% ipython --no-banner

In [1]: import numpy as np

In [2]: np.set_printoptions(precision=3, suppress=True, linewidth=140)

In [3]: def rd(a):
   ...:     return np.round(a, 3) + 0
   ...: 

In [4]: m1 = np.load("dump.npy")

In [5]: print(m1)
[[0. 1. 1. 1. 1. 1. 1. 1. 1. 1.]
 [1. 0. 1. 1. 1. 1. 1. 1. 1. 1.]
 [1. 1. 0. 1. 1. 1. 1. 1. 1. 1.]
 [1. 1. 1. 0. 1. 1. 1. 1. 1. 1.]
 [1. 1. 1. 1. 0. 1. 1. 1. 1. 1.]
 [1. 1. 1. 1. 1. 0. 1. 1. 1. 1.]
 [1. 1. 1. 1. 1. 1. 0. 1. 1. 1.]
 [1. 1. 1. 1. 1. 1. 1. 0. 1. 1.]
 [1. 1. 1. 1. 1. 1. 1. 1. 0. 1.]
 [1. 1. 1. 1. 1. 1. 1. 1. 1. 0.]]

In [6]: print(rd(np.linalg.det(m1)))
-9.0

In [7]: print(rd(np.linalg.matrix_power(m1, 4)))
[[657. 656. 656. 656. 656. 656. 656. 656. 656. 656.]
 [656. 657. 656. 656. 656. 656. 656. 656. 656. 656.]
 [656. 656. 657. 656. 656. 656. 656. 656. 656. 656.]
 [656. 656. 656. 657. 656. 656. 656. 656. 656. 656.]
 [656. 656. 656. 656. 657. 656. 656. 656. 656. 656.]
 [656. 656. 656. 656. 656. 657. 656. 656. 656. 656.]
 [656. 656. 656. 656. 656. 656. 657. 656. 656. 656.]
 [656. 656. 656. 656. 656. 656. 656. 657. 656. 656.]
 [656. 656. 656. 656. 656. 656. 656. 656. 657. 656.]
 [656. 656. 656. 656. 656. 656. 656. 656. 656. 657.]]

In [8]: print((m1 + m1.T) / 2)
[[0. 1. 1. 1. 1. 1. 1. 1. 1. 1.]
 [1. 0. 1. 1. 1. 1. 1. 1. 1. 1.]
 [1. 1. 0. 1. 1. 1. 1. 1. 1. 1.]
 [1. 1. 1. 0. 1. 1. 1. 1. 1. 1.]
 [1. 1. 1. 1. 0. 1. 1. 1. 1. 1.]
 [1. 1. 1. 1. 1. 0. 1. 1. 1. 1.]
 [1. 1. 1. 1. 1. 1. 0. 1. 1. 1.]
 [1. 1. 1. 1. 1. 1. 1. 0. 1. 1.]
 [1. 1. 1. 1. 1. 1. 1. 1. 0. 1.]
 [1. 1. 1. 1. 1. 1. 1. 1. 1. 0.]]

In [9]: print(m1 @ m1)
[[9. 8. 8. 8. 8. 8. 8. 8. 8. 8.]
 [8. 9. 8. 8. 8. 8. 8. 8. 8. 8.]
 [8. 8. 9. 8. 8. 8. 8. 8. 8. 8.]
 [8. 8. 8. 9. 8. 8. 8. 8. 8. 8.]
 [8. 8. 8. 8. 9. 8. 8. 8. 8. 8.]
 [8. 8. 8. 8. 8. 9. 8. 8. 8. 8.]
 [8. 8. 8. 8. 8. 8. 9. 8. 8. 8.]
 [8. 8. 8. 8. 8. 8. 8. 9. 8. 8.]
 [8. 8. 8. 8. 8. 8. 8. 8. 9. 8.]
 [8. 8. 8. 8. 8. 8. 8. 8. 8. 9.]]

In [10]: print(np.allclose(m1, m1.T))
True

In [11]: vals, vecs = np.linalg.eigh(m1)

In [12]: print(rd(np.linalg.eigvalsh(m1 @ m1)))
[ 1.  1.  1.  1.  1.  1.  1.  1.  1. 81.]

In [13]: print(vals.sum(), np.trace(m1))
0.0 0.0

In [14]: print(np.abs(vecs[:, -1]).round(6).argmax())
0

In [15]: print(rd(np.linalg.svd(m1, compute_uv=False)))
[9. 1. 1. 1. 1. 1. 1. 1. 1. 1.]

In [16]: print((vals > 1e-8).sum(), (vals < -1e-8).sum())
1 9

In [17]: print(rd(vecs.T @ m1 @ vecs))
[[-1.  0.  0.  0.  0.  0.  0.  0.  0.  0.]
 [ 0. -1.  0.  0.  0.  0.  0.  0.  0.  0.]
 [ 0.  0. -1.  0.  0.  0.  0.  0.  0.  0.]
 [ 0.  0.  0. -1.  0.  0.  0.  0.  0.  0.]
 [ 0.  0.  0.  0. -1.  0.  0.  0.  0.  0.]
 [ 0.  0.  0.  0.  0. -1.  0.  0.  0.  0.]
 [ 0.  0.  0.  0.  0.  0. -1.  0.  0.  0.]
 [ 0.  0.  0.  0.  0.  0.  0. -1.  0.  0.]
 [ 0.  0.  0.  0.  0.  0.  0.  0. -1.  0.]
 [ 0.  0.  0.  0.  0.  0.  0.  0.  0.  9.]]

In [18]: vals, vecs = np.linalg.eigh(m1)

In [19]: x0 = np.array([-2, 3, -1, 1, -1, 3, 0, 3, 0, -1])

In [20]: print(rd(x0 @ m1 @ x0 / (x0 @ x0)), rd(vals[0]), vals[-1])
-0.286 -1.0 9.0

In [21]: print((np.sign(vecs[:, -1].round(6)) == np.sign(vecs[0, -1].round(6))).astype(int))
[1 1 1 1 1 1 1 1 1 1]

In [22]: print(rd(np.linalg.eigvalsh(m1[1:, 1:])))
[-1. -1. -1. -1. -1. -1. -1. -1.  8.]

In [23]: print(x0 @ m1 @ x0)
-10.0

In [24]: print(rd(vecs * np.abs(vals) @ vecs.T))
[[1.8 0.8 0.8 0.8 0.8 0.8 0.8 0.8 0.8 0.8]
 [0.8 1.8 0.8 0.8 0.8 0.8 0.8 0.8 0.8 0.8]
 [0.8 0.8 1.8 0.8 0.8 0.8 0.8 0.8 0.8 0.8]
 [0.8 0.8 0.8 1.8 0.8 0.8 0.8 0.8 0.8 0.8]
 [0.8 0.8 0.8 0.8 1.8 0.8 0.8 0.8 0.8 0.8]
 [0.8 0.8 0.8 0.8 0.8 1.8 0.8 0.8 0.8 0.8]
 [0.8 0.8 0.8 0.8 0.8 0.8 1.8 0.8 0.8 0.8]
 [0.8 0.8 0.8 0.8 0.8 0.8 0.8 1.8 0.8 0.8]
 [0.8 0.8 0.8 0.8 0.8 0.8 0.8 0.8 1.8 0.8]
 [0.8 0.8 0.8 0.8 0.8 0.8 0.8 0.8 0.8 1.8]]

In [25]: print(np.abs(m1).sum(axis=1).max(), np.abs(vals).max())
9.0 9.0
